In [1]: import numpy as np

In [2]: from numpy import linalg as LA

In [3]: np.set_printoptions(suppress=True, linewidth=120)

In [4]: W0 = np.loadtxt("case4.csv", delimiter=",")

In [5]: W0.round(2)
Out[5]: 
array([[ 0.9 ,  0.24,  0.18, -0.18,  0.24, -0.07],
       [ 0.24,  0.42, -0.45,  0.45, -0.58,  0.17],
       [ 0.18, -0.45,  0.66,  0.34, -0.45,  0.13],
       [-0.18,  0.45,  0.34,  0.66,  0.45, -0.13],
       [ 0.24, -0.58, -0.45,  0.45,  0.42,  0.17],
       [-0.07,  0.17,  0.13, -0.13,  0.17,  0.95]])

In [6]: round(LA.norm(W0, 1), 2), np.round(LA.norm(W0, np.inf), 2)
Out[6]: (np.float64(2.31), np.float64(2.31))

In [7]: np.round(LA.norm(W0, axis=1), 2)
Out[7]: array([1., 1., 1., 1., 1., 1.])

In [8]: np.round(LA.norm(W0) ** 2 / LA.norm(W0, 2) ** 2, 2)
Out[8]: np.float64(6.0)

In [9]: np.round(LA.norm(W0, axis=0), 2)
Out[9]: array([1., 1., 1., 1., 1., 1.])

In [10]: round(LA.norm(W0[5], 1), 2), round(float(LA.norm(W0[5], np.inf)), 2)
Out[10]: (np.float64(1.63), 0.95)

In [11]: np.round(LA.norm(W0, 2), 2)
Out[11]: np.float64(1.0)

In [12]: LA.norm(W0, axis=2)
AxisError: axis 2 is out of bounds for array of dimension 2


In [13]: round(W0[5] @ W0[1], 2)
Out[13]: np.float64(0.0)

In [14]: round(float(LA.norm(W0, "nuc")), 2)
Out[14]: 6.0

In [15]: rng = np.random.default_rng(58)

In [16]: idx = rng.permutation(6)

In [17]: idx
Out[17]: array([2, 0, 4, 3, 5, 1])

In [18]: B = W0[idx][:, idx]

In [19]: np.allclose(B, W0)
Out[19]: False

In [20]: B.round(2)
Out[20]: 
array([[ 0.66,  0.18, -0.45,  0.34,  0.13, -0.45],
       [ 0.18,  0.9 ,  0.24, -0.18, -0.07,  0.24],
       [-0.45,  0.24,  0.42,  0.45,  0.17, -0.58],
       [ 0.34, -0.18,  0.45,  0.66, -0.13,  0.45],
       [ 0.13, -0.07,  0.17, -0.13,  0.95,  0.17],
       [-0.45,  0.24, -0.58,  0.45,  0.17,  0.42]])

In [21]: np.round(np.diag(B), 2)
Out[21]: array([0.66, 0.9 , 0.42, 0.66, 0.95, 0.42])

In [22]: np.round(np.sort(np.abs(LA.eigvals(B))), 2)
Out[22]: array([1., 1., 1., 1., 1., 1.])

In [23]: np.round(np.sort(np.abs(LA.eigvals(W0))), 2)
Out[23]: array([1., 1., 1., 1., 1., 1.])

In [24]: np.allclose(W0, W0.T)
Out[24]: True

In [25]: np.round((W0 + W0.T) / 2, 2)
Out[25]: 
array([[ 0.9 ,  0.24,  0.18, -0.18,  0.24, -0.07],
       [ 0.24,  0.42, -0.45,  0.45, -0.58,  0.17],
       [ 0.18, -0.45,  0.66,  0.34, -0.45,  0.13],
       [-0.18,  0.45,  0.34,  0.66,  0.45, -0.13],
       [ 0.24, -0.58, -0.45,  0.45,  0.42,  0.17],
       [-0.07,  0.17,  0.13, -0.13,  0.17,  0.95]])

In [26]: round(np.abs(LA.eigvals(W0)).max(), 2)
Out[26]: np.float64(1.0)

In [27]: np.trace(W0)
Out[27]: np.float64(4.0)

In [28]: np.allclose(W0 @ W0.T, W0.T @ W0)
Out[28]: True

In [29]: ev, V = LA.eigh(W0)

In [30]: x0 = np.array([-3, -2, 3, -1, 0, 2])

In [31]: round(x0 @ W0 @ x0 / (x0 @ x0), 2), ev[0], ev[-1]
Out[31]: (np.float64(0.94), np.float64(-1.0), np.float64(1.0))

In [32]: np.round(LA.eigvalsh(W0[1:, 1:]), 2)
Out[32]: array([-0.9,  1. ,  1. ,  1. ,  1. ])

In [33]: round(np.abs(W0).sum(axis=1).max(), 2), np.abs(ev).max()
Out[33]: (np.float64(2.31), np.float64(1.0))

In [34]: m1 = np.array([[-14.71, -16.01, -6.59],
    ...:     [-12.63, -12.96, -4.52],
    ...:     [-10.59, -10.17, -2.76],
    ...:     [-9.5, -8.78, -1.96],
    ...:     [-7.41, -6.34, -0.75],
    ...:     [-5.36, -4.31, -0.06],
    ...:     [-2.93, -2.42, 0.0],
    ...:     [0.59, 0.83, 0.41],
    ...:     [0.98, 1.49, 0.82],
    ...:     [1.45, 2.38, 1.45],
    ...:     [3.95, 8.8, 6.98],
    ...:     [5.85, 14.72, 12.62],
    ...:     [6.16, 15.74, 13.61],
    ...:     [7.55, 20.38, 18.16],
    ...:     [7.58, 20.45, 18.24],
    ...:     [8.46, 23.45, 21.21]])

In [35]: W2 = m1[[14, 11]].astype(float)

In [36]: for _ in range(5):
    ...:     idx = LA.norm(m1[:, None] - W2, axis=-1).argmin(axis=1)
    ...:     W2 = np.array([m1[idx == j].mean(axis=0) for j in range(2)])
    ...: 

In [37]: idx
Out[37]: array([1, 1, 1, 1, 1, 1, 1, 1, 1, 1, 0, 0, 0, 0, 0, 0])

In [38]: np.abs(W2[1] - W2[0]).argmax()
Out[38]: np.int64(1)

In [39]: np.bincount(idx)
Out[39]: array([ 6, 10])
